>>> import numpy as np
>>> np.set_printoptions(precision=2, suppress=True, linewidth=160)
>>> mat = np.load("block11.npy")
>>> mat
array([[ 2,  4, -1,  5,  4, -5, -1,  2, -5, -5],
       [ 1,  3, -3, -4, -5, -2, -1, -1,  5,  4],
       [-2,  5,  4, -5,  1, -3,  2, -2,  0,  3],
       [ 4,  4,  0, -3,  4,  0, -3,  4,  4, -1],
       [ 2,  4,  5,  5, -2,  0, -1, -5,  4, -1],
       [ 4, -4, -5, -5,  1,  2,  5,  0, -2,  3],
       [ 1,  3, -4,  1, -5, -2,  3, -1,  2,  1],
       [ 4, -4,  5, -2,  1,  4,  5, -1,  3,  4],
       [ 4,  2, -4, -2,  0, -5,  2, -3,  3,  4],
       [-2,  0, -5,  4,  0,  0, -5, -1,  3,  5],
       [-2,  2,  0, -3, -3,  4,  0, -1,  2, -4],
       [ 5,  2, -3, -3,  5, -3, -1, -2,  1,  2],
       [-2,  0, -5,  1, -5,  3, -3,  4,  3,  5]])
>>> np.round(np.linalg.norm(mat[12] - mat[10]), 2)
np.float64(12.88)
>>> round(float(np.linalg.norm(mat, "nuc")), 2)
104.4
>>> np.linalg.norm(mat, axis=1).argmax()
np.int64(0)
>>> round(float(np.linalg.norm(mat, 1)), 2), round(np.linalg.norm(mat, np.inf), 2)
(44.0, np.float64(34.0))
>>> J = np.load("x.npy")
>>> J
array([[ 0., -1., -1., -1.,  0.,  0., -1.,  0., -1., -1., -1.,  0.,  0.],
       [-1.,  0., -1., -1.,  0.,  0., -1.,  0., -1., -1., -1.,  0.,  0.],
       [-1., -1.,  0., -1.,  0.,  0., -1.,  0., -1., -1., -1.,  0.,  0.],
       [-1., -1., -1.,  0.,  0.,  0., -1.,  0., -1., -1., -1.,  0.,  0.],
       [ 0.,  0.,  0.,  0.,  0., -1.,  0., -1.,  0.,  0.,  0., -1., -1.],
       [ 0.,  0.,  0.,  0., -1.,  0.,  0., -1.,  0.,  0.,  0., -1., -1.],
       [-1., -1., -1., -1.,  0.,  0.,  0.,  0., -1., -1., -1.,  0.,  0.],
       [ 0.,  0.,  0.,  0., -1., -1.,  0.,  0.,  0.,  0.,  0., -1., -1.],
       [-1., -1., -1., -1.,  0.,  0., -1.,  0.,  0., -1., -1.,  0.,  0.],
       [-1., -1., -1., -1.,  0.,  0., -1.,  0., -1.,  0., -1.,  0.,  0.],
       [-1., -1., -1., -1.,  0.,  0., -1.,  0., -1., -1.,  0.,  0.,  0.],
       [ 0.,  0.,  0.,  0., -1., -1.,  0., -1.,  0.,  0.,  0.,  0., -1.],
       [ 0.,  0.,  0.,  0., -1., -1.,  0., -1.,  0.,  0.,  0., -1.,  0.]])
>>> np.sort(np.linalg.eigvals(J).real)
array([-7., -4.,  1.,  1.,  1.,  1.,  1.,  1.,  1.,  1.,  1.,  1.,  1.])
>>> np.round(np.linalg.det(J), 2)
np.float64(28.0)
>>> np.flatnonzero(np.linalg.matrix_power((J != 0) + (J.T != 0) + np.eye(13), 13)[7])
array([ 4,  5,  7, 11, 12])
>>> vec = np.array([-1, -2, 0, 0, 3, -2, -3, 1, 3, 1, 2, 0, -2])
>>> rhs = J @ vec
>>> rhs
array([-1., -2.,  0.,  0.,  3., -2., -3.,  1.,  3.,  1.,  2.,  0., -2.])
>>> np.round(np.linalg.solve(J, rhs), 2) + 0
array([-1., -2.,  0.,  0.,  3., -2., -3.,  1.,  3.,  1.,  2.,  0., -2.])
>>> np.round(np.linalg.solve(J.T, J[9]), 2) + 0
array([0., 0., 0., 0., 0., 0., 0., 0., 0., 1., 0., 0., 0.])
>>> np.linalg.solve(J, J[:, 7])
array([-0., -0.,  0.,  0., -0., -0.,  0.,  1.,  0.,  0.,  0.,  0.,  0.])
>>> ev, V = np.linalg.eigh(J)
>>> vec = np.array([4, 6, 5, 1, 9, 1, 5, 9, 9, 7, 7, 4, 6])
>>> round(vec @ J @ vec / (vec @ vec), 2), round(float(ev[0]), 2), round(float(ev[-1]), 2)
(np.float64(-4.59), -7.0, 1.0)
>>> np.abs(J).sum(axis=1).max(), np.round(np.abs(ev).max(), 2)
(np.float64(7.0), np.float64(7.0))
>>> A = np.load("m.npy")
>>> A
array([[ 1,  1,  1,  1,  1,  1,  1,  1],
       [ 1, -1, -1,  1,  1, -1, -1,  1],
       [ 1, -1, -1,  1, -1,  1,  1, -1],
       [ 1, -1,  1, -1, -1,  1, -1,  1],
       [ 1,  1, -1, -1, -1, -1,  1,  1],
       [ 1,  1,  1,  1, -1, -1, -1, -1],
       [ 1,  1, -1, -1,  1,  1, -1, -1],
       [ 1, -1,  1, -1,  1, -1,  1, -1]])
>>> C2 = A.T @ A
>>> np.allclose(C2, C2.T)
True
>>> np.linalg.matrix_rank(C2)
np.int64(8)
>>> np.trace(C2), (A ** 2).sum()
(np.int64(64), np.int64(64))
>>> np.linalg.svd(A, compute_uv=False) ** 2
array([8., 8., 8., 8., 8., 8., 8., 8.])
>>> np.linalg.eigvalsh(C2)[::-1]
array([8., 8., 8., 8., 8., 8., 8., 8.])
>>> (A @ A.T).shape
(8, 8)
>>> (A - A.T) / 2
array([[ 0.,  0.,  0.,  0.,  0.,  0.,  0.,  0.],
       [ 0.,  0.,  0.,  1.,  0., -1., -1.,  1.],
       [ 0.,  0.,  0.,  0.,  0.,  0.,  1., -1.],
       [ 0., -1.,  0.,  0.,  0.,  0.,  0.,  1.],
       [ 0.,  0.,  0.,  0.,  0.,  0.,  0.,  0.],
       [ 0.,  1.,  0.,  0.,  0.,  0., -1.,  0.],
       [ 0.,  1., -1.,  0.,  0.,  1.,  0., -1.],
       [ 0., -1.,  1., -1.,  0.,  0.,  1.,  0.]])
>>> np.allclose(A @ A.T, A.T @ A)
True
>>> np.allclose(A, A.T)
False
>>> np.trace(A)
np.int64(-6)
>>> f = np.array([-5, -3])
>>> np.polyval(f, A[1])
array([-8,  2,  2, -8, -8,  2,  2, -8])
>>> np.convolve(A[1], f)
array([-5,  2,  8, -2, -8,  2,  8, -2, -3])
>>> np.cross(A[1, :3], A[7, :3])
array([-2, -2,  0])
>>> np.array([np.convolve(row, f, "same") for row in A])
array([[-5, -8, -8, -8, -8, -8, -8, -8],
       [-5,  2,  8, -2, -8,  2,  8, -2],
       [-5,  2,  8, -2,  2, -2, -8,  2],
       [-5,  2, -2,  2,  8, -2,  2, -2],
       [-5, -8,  2,  8,  8,  8, -2, -8],
       [-5, -8, -8, -8,  2,  8,  8,  8],
       [-5, -8,  2,  8, -2, -8,  2,  8],
       [-5,  2, -2,  2, -2,  2, -2,  2]])
>>> rng = np.random.default_rng(16024)
>>> idx = rng.permutation(8)
>>> other = A[:, idx] * rng.choice([-1, 1], 8)
>>> other
array([[ 1,  1, -1, -1, -1,  1, -1, -1],
       [ 1,  1,  1,  1, -1, -1,  1, -1],
       [ 1, -1, -1,  1,  1,  1,  1, -1],
       [-1, -1,  1,  1, -1,  1, -1, -1],
       [-1, -1, -1, -1, -1, -1,  1, -1],
       [ 1, -1,  1, -1,  1, -1, -1, -1],
       [-1,  1,  1, -1,  1,  1,  1, -1],
       [-1,  1, -1,  1,  1, -1, -1, -1]])
>>> left, _, vt = np.linalg.svd(A.T @ other)
>>> np.round(np.linalg.lstsq(A, other)[0], 2) + 0
array([[ 0.,  0.,  0.,  0.,  0.,  0.,  0., -1.],
       [ 0.,  0.,  0., -1.,  0.,  0.,  0.,  0.],
       [ 0.,  0.,  0.,  0.,  0.,  0., -1.,  0.],
       [ 1.,  0.,  0.,  0.,  0.,  0.,  0.,  0.],
       [ 0.,  1.,  0.,  0.,  0.,  0.,  0.,  0.],
       [ 0.,  0.,  0.,  0.,  0.,  1.,  0.,  0.],
       [ 0.,  0., -1.,  0.,  0.,  0.,  0.,  0.],
       [ 0.,  0.,  0.,  0., -1.,  0.,  0.,  0.]])
>>> left @ vt
array([[ 0.,  0.,  0.,  0.,  0.,  0.,  0., -1.],
       [ 0.,  0.,  0., -1.,  0.,  0.,  0.,  0.],
       [ 0.,  0.,  0.,  0.,  0.,  0., -1.,  0.],
       [ 1.,  0.,  0.,  0.,  0.,  0.,  0.,  0.],
       [ 0.,  1.,  0.,  0.,  0.,  0.,  0.,  0.],
       [ 0.,  0.,  0.,  0.,  0.,  1.,  0.,  0.],
       [ 0.,  0., -1.,  0.,  0.,  0.,  0.,  0.],
       [ 0.,  0.,  0.,  0., -1.,  0.,  0.,  0.]])
>>> m1 = np.loadtxt("arr.csv", delimiter=",")
>>> m1
array([[  1.43, -22.5 ,  -6.71, -16.74,  12.52],
       [ -2.04,  19.88,  -7.34, -11.25,  24.78],
       [  1.46,  -2.23,   7.31,   9.6 , -11.07],
       [ 13.51,  13.59,   6.03,  -9.64,  15.82],
       [ 11.93,   7.28,  -9.08, -16.68,   0.09],
       [ -9.02, -10.64,   3.91,  20.87, -30.39],
       [  5.83,  -5.88, -17.15, -10.53, -23.37],
       [ 10.01, -13.1 , -11.68, -15.38, -11.45],
       [-10.15,  19.36,   5.57,  19.41,  -5.91],
       [ 13.06, -23.49,   4.59,  -6.2 , -13.04],
       [ 10.92, -10.24,  -2.44, -11.96,  -0.33],
       [ -3.66,  17.61,   5.57,  16.94, -11.8 ],
       [ -6.62,   5.53,   4.17,  21.64, -27.34],
       [  6.76,   9.16,   0.31, -10.01,  16.47],
       [ 12.93,  17.44,  -3.57, -18.55,  19.53]])
>>> w1 = np.array([[-1, -1, 2, -2],
...     [-2, 0, -2, 1],
...     [1, 0, -1, 2],
...     [1, 2, 2, -1],
...     [-1, 1, 0, -1]])
>>> coef = np.array([1, 0, 1, 2])
>>> hid = np.maximum(m1 @ w1 + coef, 0)
>>> np.linalg.matrix_rank(hid)
np.int64(4)
>>> (hid > 0).astype(int)
array([[1, 0, 1, 0],
       [0, 1, 0, 0],
       [1, 1, 1, 1],
       [0, 0, 0, 0],
       [0, 0, 0, 0],
       [1, 1, 1, 1],
       [1, 0, 1, 0],
       [1, 0, 1, 0],
       [1, 1, 0, 1],
       [1, 0, 1, 0],
       [0, 0, 1, 0],
       [1, 1, 0, 1],
       [1, 1, 1, 1],
       [0, 0, 0, 0],
       [0, 0, 0, 0]])
>>> (hid > 0).mean(axis=0)
array([0.6 , 0.4 , 0.53, 0.33])
>>> C = np.array([[-2, 0], [2, -1], [-1, 0], [2, 1]])
>>> (hid @ C).round(6).argmax(axis=1)
array([1, 0, 1, 0, 0, 1, 1, 1, 0, 1, 1, 0, 1, 0, 0])
>>> w1 @ C
array([[-6, -1],
       [ 8,  1],
       [ 3,  2],
       [-2, -3],
       [ 2, -2]])
>>> other = m1 / np.sqrt((m1 ** 2).mean(axis=1, keepdims=True))
>>> np.linalg.matrix_rank(other) == np.linalg.matrix_rank(m1)
np.True_
>>> np.linalg.norm(other, axis=1)
array([2.24, 2.24, 2.24, 2.24, 2.24, 2.24, 2.24, 2.24, 2.24, 2.24, 2.24, 2.24, 2.24, 2.24, 2.24])
>>> np.linalg.cond(m1) > 100
np.False_
>>> np.argsort(-np.linalg.norm(m1, axis=0).round(6), kind="stable")[:3]
array([4, 3, 1])
>>> round(float(np.linalg.norm(m1, 2) / np.linalg.norm(m1)), 2)
0.73
>>> [round(float(x), 2) for x in np.linalg.svd(m1, compute_uv=False)[:3]]
[83.57, 65.45, 36.07]
